% python3 -q
>>> import numpy as np
>>> import numpy.linalg as la
>>> np.set_printoptions(precision=2, suppress=True, linewidth=140, sign=" ")
>>> Y = np.array([[-1, 2, -3], [-3, -1, 3], [2, -3, -3]])
>>> K = np.block([[np.zeros((3, 3)), Y], [Y.T, np.zeros((3, 3))]])
>>> print(K)
[[ 0.  0.  0. -1.  2. -3.]
 [ 0.  0.  0. -3. -1.  3.]
 [ 0.  0.  0.  2. -3. -3.]
 [-1. -3.  2.  0.  0.  0.]
 [ 2. -1. -3.  0.  0.  0.]
 [-3.  3. -3.  0.  0.  0.]]
>>> np.all(la.eigvalsh(K) > 0)
np.False_
>>> w, V = la.eigh(K)
>>> np.round(V @ np.diag(w) @ V.T, 2) + 0
array([[ 0.,  0.,  0., -1.,  2., -3.],
       [ 0.,  0.,  0., -3., -1.,  3.],
       [ 0.,  0.,  0.,  2., -3., -3.],
       [-1., -3.,  2.,  0.,  0.,  0.],
       [ 2., -1., -3.,  0.,  0.,  0.],
       [-3.,  3., -3.,  0.,  0.,  0.]])
>>> round(float(w.sum()), 2), np.trace(K)
(-0.0, np.float64(0.0))
>>> C2 = K.T @ K
>>> np.diag(C2)
array([ 14.,  19.,  22.,  14.,  14.,  27.])
>>> C2
array([[ 14.,  -8.,   1.,   0.,   0.,   0.],
       [ -8.,  19., -12.,   0.,   0.,   0.],
       [  1., -12.,  22.,   0.,   0.,   0.],
       [  0.,   0.,   0.,  14.,  -5., -12.],
       [  0.,   0.,   0.,  -5.,  14.,   0.],
       [  0.,   0.,   0., -12.,   0.,  27.]])
>>> mat = np.array([[0, 0, 2],
...     [2, 2, 2],
...     [2, 2, 4],
...     [4, 2, 5],
...     [4, 4, 6],
...     [4, 5, 6],
...     [4, 7, 6],
...     [4, 8, 8],
...     [6, 10, 9],
...     [7, 11, 10],
...     [7, 12, 11],
...     [8, 13, 12]])
>>> U, sv, VT = la.svd(mat)
>>> sv
array([ 40.43,   3.9 ,   1.86])
>>> np.argmax(sv[:-1] / (sv[1:] + 1e-6)) + 1
np.int64(1)
>>> Y = U[:, :1] @ np.diag(sv[:1]) @ VT[:1]
>>> np.round(la.norm(mat - Y, 2), 2), np.round(sv[1], 2)
(np.float64(3.9), np.float64(3.9))
>>> round(float(np.abs(mat - Y).max()), 2)
1.99
>>> la.matrix_rank(Y)
np.int64(1)
>>> print(np.round(la.norm(mat - Y) / la.norm(mat), 2))
0.11
